In [1]: import numpy as np

In [2]: np.set_printoptions(precision=1, suppress=True, linewidth=200, floatmode="fixed")

In [3]: rd = lambda a: np.round(a, 1) + 0

In [4]: data = np.load("sample16.npy")

In [5]: data
Out[5]: 
array([[1, 4, 6],
       [1, 2, 4],
       [1, 0, 0],
       [1, 0, 2],
       [1, 0, 0],
       [1, 0, 0],
       [1, 4, 6],
       [1, 0, 2],
       [1, 4, 6],
       [1, 0, 0],
       [1, 0, 0],
       [1, 0, 0],
       [1, 0, 0],
       [1, 0, 0],
       [1, 4, 6],
       [1, 0, 2],
       [1, 0, 2],
       [1, 0, 0],
       [1, 0, 0],
       [1, 2, 4],
       [1, 0, 2],
       [1, 0, 0],
       [1, 0, 0],
       [1, 0, 0],
       [1, 4, 6],
       [1, 0, 0],
       [1, 4, 6]])

In [6]: # rows 2 and 4 are equal

In [7]: rng = np.random.default_rng(34257)

In [8]: labels = rng.permutation(3)

In [9]: B = data[:, labels] * rng.choice([-1, 1], 3)

In [10]: B
Out[10]: 
array([[-1,  4, -6],
       [-1,  2, -4],
       [-1,  0,  0],
       [-1,  0, -2],
       [-1,  0,  0],
       [-1,  0,  0],
       [-1,  4, -6],
       [-1,  0, -2],
       [-1,  4, -6],
       [-1,  0,  0],
       [-1,  0,  0],
       [-1,  0,  0],
       [-1,  0,  0],
       [-1,  0,  0],
       [-1,  4, -6],
       [-1,  0, -2],
       [-1,  0, -2],
       [-1,  0,  0],
       [-1,  0,  0],
       [-1,  2, -4],
       [-1,  0, -2],
       [-1,  0,  0],
       [-1,  0,  0],
       [-1,  0,  0],
       [-1,  4, -6],
       [-1,  0,  0],
       [-1,  4, -6]])

In [11]: Uu, _, Vt = np.linalg.svd(data.T @ B)

In [12]: rd(np.linalg.lstsq(data, B)[0])
Out[12]: 
array([[-1.0,  0.0,  0.0],
       [ 0.0,  1.0,  0.0],
       [ 0.0,  0.0, -1.0]])

In [13]: rd(Uu @ Vt)
Out[13]: 
array([[-1.0,  0.0,  0.0],
       [ 0.0,  1.0,  0.0],
       [ 0.0,  0.0, -1.0]])

In [14]: labels
Out[14]: array([0, 1, 2])

In [15]: B = data + rng.integers(-2, 3, (27, 1)) @ rng.integers(-2, 3, (1, 3))

In [16]: print(B)
[[-3  8  6]
 [ 5 -2  4]
 [-1  2  0]
 [-1  2  2]
 [ 1  0  0]
 [-3  4  0]
 [-1  6  6]
 [ 3 -2  2]
 [-3  8  6]
 [ 1  0  0]
 [ 5 -4  0]
 [-3  4  0]
 [ 3 -2  0]
 [-3  4  0]
 [-1  6  6]
 [ 1  0  2]
 [ 3 -2  2]
 [ 1  0  0]
 [ 1  0  0]
 [ 3  0  4]
 [-3  4  2]
 [ 1  0  0]
 [-1  2  0]
 [ 1  0  0]
 [-1  6  6]
 [ 5 -4  0]
 [ 1  4  6]]

In [17]: B - data
Out[17]: 
array([[-4,  4,  0],
       [ 4, -4,  0],
       [-2,  2,  0],
       [-2,  2,  0],
       [ 0,  0,  0],
       [-4,  4,  0],
       [-2,  2,  0],
       [ 2, -2,  0],
       [-4,  4,  0],
       [ 0,  0,  0],
       [ 4, -4,  0],
       [-4,  4,  0],
       [ 2, -2,  0],
       [-4,  4,  0],
       [-2,  2,  0],
       [ 0,  0,  0],
       [ 2, -2,  0],
       [ 0,  0,  0],
       [ 0,  0,  0],
       [ 2, -2,  0],
       [-4,  4,  0],
       [ 0,  0,  0],
       [-2,  2,  0],
       [ 0,  0,  0],
       [-2,  2,  0],
       [ 4, -4,  0],
       [ 0,  0,  0]])

In [18]: np.abs(B - data).sum(axis=1)
Out[18]: array([8, 8, 4, 4, 0, 8, 4, 4, 8, 0, 8, 8, 4, 8, 4, 0, 4, 0, 0, 4, 8, 0, 4, 0, 4, 8, 0])

In [19]: mat = np.load("a.npy")

In [20]: mat
Out[20]: 
array([[5.0, 1.0, 0.0, 0.0],
       [0.0, 5.0, 1.0, 0.0],
       [0.0, 0.0, 5.0, 1.0],
       [0.0, 0.0, 0.0, 5.0]])

In [21]: labels = rng.permutation(4)

In [22]: B = mat[:, labels] * rng.choice([-1, 1], 4)

In [23]: B
Out[23]: 
array([[-0.0, -5.0,  0.0,  1.0],
       [-0.0, -0.0,  1.0,  5.0],
       [-1.0, -0.0,  5.0,  0.0],
       [-5.0, -0.0,  0.0,  0.0]])

In [24]: Uu, _, Vt = np.linalg.svd(mat.T @ B)

In [25]: print(rd(np.linalg.lstsq(mat, B)[0]))
[[ 0.0 -1.0  0.0  0.0]
 [ 0.0  0.0  0.0  1.0]
 [ 0.0  0.0  1.0  0.0]
 [-1.0  0.0  0.0  0.0]]

In [26]: mat @ mat
Out[26]: 
array([[25.0, 10.0,  1.0,  0.0],
       [ 0.0, 25.0, 10.0,  1.0],
       [ 0.0,  0.0, 25.0, 10.0],
       [ 0.0,  0.0,  0.0, 25.0]])

In [27]: rd(np.sort(np.linalg.eigvals(mat)))
Out[27]: array([5.0, 5.0, 5.0, 5.0])

In [28]: np.prod(np.diag(mat)), rd(np.linalg.det(mat))
Out[28]: (np.float64(625.0), np.float64(625.0))

In [29]: B = mat + rng.integers(-2, 3, (4, 2)) @ rng.integers(-2, 3, (2, 4))

In [30]: B
Out[30]: 
array([[ 9.0,  1.0,  4.0,  0.0],
       [-4.0,  2.0,  0.0, -6.0],
       [ 4.0,  1.0,  8.0,  3.0],
       [-4.0,  0.0, -4.0,  5.0]])

In [31]: rd(np.linalg.svd(B - mat, compute_uv=False))
Out[31]: array([11.0,  5.9,  0.0,  0.0])

In [32]: B - mat
Out[32]: 
array([[ 4.0,  0.0,  4.0,  0.0],
       [-4.0, -3.0, -1.0, -6.0],
       [ 4.0,  1.0,  3.0,  2.0],
       [-4.0,  0.0, -4.0,  0.0]])

In [33]: O, r_ = np.linalg.qr(mat)

In [34]: print(np.trace(O @ O.T))
4.0

In [35]: O
Out[35]: 
array([[ 1.0,  0.0,  0.0,  0.0],
       [-0.0,  1.0,  0.0,  0.0],
       [-0.0, -0.0,  1.0,  0.0],
       [-0.0, -0.0, -0.0,  1.0]])

In [36]: O.T @ O
Out[36]: 
array([[1.0, 0.0, 0.0, 0.0],
       [0.0, 1.0, 0.0, 0.0],
       [0.0, 0.0, 1.0, 0.0],
       [0.0, 0.0, 0.0, 1.0]])

In [37]: np.allclose(r_.T @ r_, mat.T @ mat)
Out[37]: True

In [38]: r_
Out[38]: 
array([[5.0, 1.0, 0.0, 0.0],
       [0.0, 5.0, 1.0, 0.0],
       [0.0, 0.0, 5.0, 1.0],
       [0.0, 0.0, 0.0, 5.0]])

In [39]: vec = np.array([3, 0, 3, 2])

In [40]: r_ @ np.eye(4)[3]
Out[40]: array([0.0, 0.0, 1.0, 5.0])

In [41]: r_ @ (2 * vec)
Out[41]: array([30.0,  6.0, 34.0, 20.0])

In [42]: r_ @ vec
Out[42]: array([15.0,  3.0, 17.0, 10.0])

In [43]: np.einsum("ij,j->i", r_, vec)
Out[43]: array([15.0,  3.0, 17.0, 10.0])

In [44]: K = np.array([[2.4, -0.2, -0.4], [3.3, 1.1, -0.5]])

In [45]: Uu, sv, Vt = np.linalg.svd(K, full_matrices=False)

In [46]: rd(np.sqrt((sv ** 2).sum())), rd(np.linalg.norm(K))
Out[46]: (np.float64(4.3), np.float64(4.3))

In [47]: rd(np.cumsum(sv ** 2) / np.sum(sv ** 2))
Out[47]: array([1.0, 1.0])

In [48]: rd(Vt @ Vt.T)
Out[48]: 
array([[1.0, 0.0],
       [0.0, 1.0]])

In [49]: rd(sv / sv[0])
Out[49]: array([1.0, 0.2])

In [50]: print(np.allclose(Uu * sv @ Vt, K))
True

In [51]: (sv > 1e-8).sum()
Out[51]: np.int64(2)

In [52]: rd(Uu.T @ K @ Vt.T)
Out[52]: 
array([[4.2, 0.0],
       [0.0, 0.8]])

In [53]: T = np.stack([K, 5 * K, K[::-1]])

In [54]: rd(T.sum(axis=0))
Out[54]: 
array([[17.7, -0.1, -2.9],
       [22.2,  6.4, -3.4]])

In [55]: B = K / np.sqrt((K ** 2).mean(axis=1, keepdims=True))

In [56]: np.linalg.matrix_rank(B) == np.linalg.matrix_rank(K)
Out[56]: np.True_

In [57]: rd(B[1])
Out[57]: array([ 1.6,  0.5, -0.2])

In [58]: print(rd(np.linalg.norm(B, axis=1)))
[1.7 1.7]
